$ python3 -q
>>> import numpy as np
>>> import numpy.linalg as la
>>> np.set_printoptions(precision=2, suppress=True, linewidth=200)
>>> def rd(a):
...     return np.round(a, 2) + 0
... 
>>> f = np.array([1, 3, 0, 1, 2, 3, 2, -1, 0])
>>> rng = np.random.default_rng(75)
>>> feats = np.outer(rng.normal(size=35), f) + 0.05 * rng.normal(size=(35, 9))
>>> print(rd(feats))
[[-1.12 -3.38 -0.04 -1.14 -2.21 -3.29 -2.23  1.13 -0.1 ]
 [ 0.39  1.18 -0.09  0.44  0.8   1.27  0.83 -0.41 -0.12]
 [ 0.35  1.26  0.09  0.42  0.77  1.25  0.8  -0.47  0.04]
 [ 0.38  1.29 -0.05  0.48  0.86  1.29  0.87 -0.39 -0.03]
 [ 0.56  1.49  0.05  0.46  0.99  1.61  1.07 -0.5   0.  ]
 [ 0.13  0.07 -0.01 -0.02  0.01  0.05  0.    0.03  0.02]
 [ 0.43  1.32  0.08  0.43  0.97  1.3   0.88 -0.38 -0.01]
 [ 1.11  3.17  0.03  1.11  2.24  3.21  2.15 -1.04  0.01]
 [ 1.85  5.57  0.04  1.78  3.76  5.6   3.72 -1.89 -0.01]
 [-0.17 -0.41 -0.02 -0.23 -0.38 -0.5  -0.27  0.24 -0.05]
 [-0.82 -2.42 -0.08 -0.75 -1.62 -2.4  -1.57  0.74  0.06]
 [-1.46 -4.22 -0.04 -1.41 -2.85 -4.27 -2.83  1.43  0.01]
 [ 0.32  0.73 -0.06  0.3   0.51  0.86  0.54 -0.36  0.05]
 [-0.19 -0.47 -0.01 -0.19 -0.37 -0.43 -0.31  0.22 -0.01]
 [ 1.58  4.78  0.05  1.66  3.21  4.88  3.14 -1.6  -0.11]
 [-1.28 -3.86 -0.01 -1.37 -2.57 -3.85 -2.59  1.22 -0.06]
 [-0.57 -1.55  0.06 -0.5  -1.02 -1.59 -0.96  0.58 -0.01]
 [-0.91 -2.73  0.05 -0.94 -1.77 -2.63 -1.82  0.93  0.04]
 [ 0.18  0.57  0.02  0.16  0.32  0.56  0.44 -0.16  0.02]
 [-0.26 -0.57 -0.15 -0.2  -0.37 -0.59 -0.43  0.16 -0.06]
 [-0.8  -2.49 -0.03 -0.81 -1.74 -2.57 -1.65  0.87  0.03]
 [-0.49 -1.82 -0.03 -0.63 -1.18 -1.75 -1.12  0.53 -0.05]
 [ 1.05  2.93  0.02  1.09  1.99  2.98  2.04 -1.02  0.01]
 [ 1.2   3.81 -0.04  1.25  2.54  3.73  2.51 -1.1   0.01]
 [ 0.57  1.86  0.08  0.54  1.2   1.78  1.23 -0.66  0.04]
 [ 0.65  1.98 -0.01  0.59  1.25  1.96  1.35 -0.73 -0.01]
 [ 0.68  1.89  0.05  0.6   1.19  1.79  1.28 -0.69  0.01]
 [-0.53 -1.76 -0.05 -0.62 -1.18 -1.64 -1.11  0.62  0.08]
 [-0.09 -0.05  0.05  0.01  0.09 -0.11 -0.07 -0.06  0.02]
 [-0.92 -2.88  0.   -0.93 -2.04 -2.91 -1.98  0.93 -0.01]
 [ 0.75  2.01  0.09  0.66  1.4   2.01  1.28 -0.63 -0.08]
 [-0.53 -1.66  0.02 -0.6  -1.14 -1.62 -1.17  0.57 -0.07]
 [-0.6  -1.51  0.06 -0.55 -1.05 -1.52 -1.07  0.51 -0.05]
 [ 0.35  1.13 -0.07  0.41  0.8   1.06  0.76 -0.35  0.08]
 [ 0.47  1.16  0.03  0.38  0.72  1.14  0.74 -0.34  0.01]]
>>> other = np.array([[3, 0, 1],
...     [2, 0, 1],
...     [3, 0, 0],
...     [0, 2, 2],
...     [0, 3, 3],
...     [3, -1, 3],
...     [1, -2, 0],
...     [-2, 2, 1],
...     [3, -1, -1]])
>>> print(la.matrix_rank(np.vstack([feats, other.T])))
9
>>> print(rd(np.einsum("ij->j", feats)))
[ 2.26  6.41  0.09  1.87  4.14  6.67  4.42 -2.09 -0.27]
